$ python3 -q
>>> import numpy as np
>>> import numpy.linalg as la
>>> np.set_printoptions(precision=2, suppress=True, linewidth=120, sign=" ")
>>> feats = np.loadtxt("block15.csv", delimiter=",")
>>> print(feats)
[[ 0.47 -0.09 -0.09  0.09 -0.47]
 [-0.09  0.02  0.02 -0.02  0.09]
 [-0.09  0.02  0.02 -0.02  0.09]
 [ 0.09 -0.02 -0.02  0.02 -0.09]
 [-0.47  0.09  0.09 -0.09  0.47]]
>>> Uu, sig, vt = la.svd(feats)
>>> V = vt[:(sig > 1e-8).sum()]
>>> rng = np.random.default_rng(451497)
>>> x = feats[0] + 2 * feats[2] + rng.integers(2) * np.eye(5)[1]
>>> print(x)
[ 0.28  0.94 -0.06  0.06 -0.28]
>>> print(np.diag(V.T @ V))
[ 0.47  0.02  0.02  0.02  0.47]
>>> print(np.allclose(V.T @ V @ x, x))
False
>>> Uu, sig, vt = la.svd(feats)
>>> print(np.argmax(sig[:-1] / (sig[1:] + 1e-6)) + 1)
1
>>> print(sig.round(2) + 0)
[ 1.  0.  0.  0.  0.]
>>> Y = Uu[:, :1] @ np.diag(sig[:1]) @ vt[:1]
>>> print(np.round(np.abs(feats - Y).max(), 2))
0.0
>>> print(la.matrix_rank(Y))
1
>>> print(round(float(np.abs(feats).max()), 2))
0.47
>>> print(feats.shape)
(5, 5)
>>> print(feats.sum(axis=0))
[-0.09  0.02  0.02 -0.02  0.09]
>>> print(np.unravel_index(np.abs(feats).argmax(), feats.shape))
(np.int64(0), np.int64(0))
>>> print(feats - feats[0])
[[ 0.    0.    0.    0.    0.  ]
 [-0.57  0.11  0.11 -0.11  0.57]
 [-0.57  0.11  0.11 -0.11  0.57]
 [-0.38  0.08  0.08 -0.08  0.38]
 [-0.94  0.19  0.19 -0.19  0.94]]
>>> print(feats.sum(axis=1))
[-0.09  0.02  0.02 -0.02  0.09]
>>> print(round(float(la.norm(feats)), 2))
1.0
>>> print(np.argsort(-la.norm(feats, axis=0).round(6), kind="stable")[:3])
[ 0  4  1]
>>> print(la.cond(feats) > 100)
True
>>> print([round(float(x), 2) for x in la.svd(feats, compute_uv=False)[:3]])
[1.0, 0.0, 0.0]
>>> x = np.array([2, -3, 0, -1, 3])
>>> print(feats @ x)
[-0.28  0.06  0.06 -0.06  0.28]
>>> print(np.trace(feats))
1.0
>>> data = np.diag(np.array([-5, -1, -1, 3, 7, -9, -1, 9, 7, -7, 4, -1, 0])) + 5 * np.eye(13, k=1) + 5 * np.eye(13, k=-1)
>>> print(data)
[[-5.  5.  0.  0.  0.  0.  0.  0.  0.  0.  0.  0.  0.]
 [ 5. -1.  5.  0.  0.  0.  0.  0.  0.  0.  0.  0.  0.]
 [ 0.  5. -1.  5.  0.  0.  0.  0.  0.  0.  0.  0.  0.]
 [ 0.  0.  5.  3.  5.  0.  0.  0.  0.  0.  0.  0.  0.]
 [ 0.  0.  0.  5.  7.  5.  0.  0.  0.  0.  0.  0.  0.]
 [ 0.  0.  0.  0.  5. -9.  5.  0.  0.  0.  0.  0.  0.]
 [ 0.  0.  0.  0.  0.  5. -1.  5.  0.  0.  0.  0.  0.]
 [ 0.  0.  0.  0.  0.  0.  5.  9.  5.  0.  0.  0.  0.]
 [ 0.  0.  0.  0.  0.  0.  0.  5.  7.  5.  0.  0.  0.]
 [ 0.  0.  0.  0.  0.  0.  0.  0.  5. -7.  5.  0.  0.]
 [ 0.  0.  0.  0.  0.  0.  0.  0.  0.  5.  4.  5.  0.]
 [ 0.  0.  0.  0.  0.  0.  0.  0.  0.  0.  5. -1.  5.]
 [ 0.  0.  0.  0.  0.  0.  0.  0.  0.  0.  0.  5.  0.]]
>>> w, V = la.eigh(data)
>>> print((w > 1e-8).sum(), (w < -1e-8).sum())
7 6
>>> print(la.svd(data, compute_uv=False))
[ 14.68  12.78  12.    10.72   9.85   9.15   6.3    6.27   5.49   5.02   2.3    1.66   1.43]
>>> print(np.round(np.abs(V[:, -1]), 2) + 0)
[ 0.    0.    0.01  0.03  0.07  0.07  0.26  0.74  0.58  0.15  0.09  0.03  0.01]
>>> print(np.unique(w.round(6) + 0, return_counts=True)[1])
[ 1  1  1  1  1  1  1  1  1  1  1  1  1]
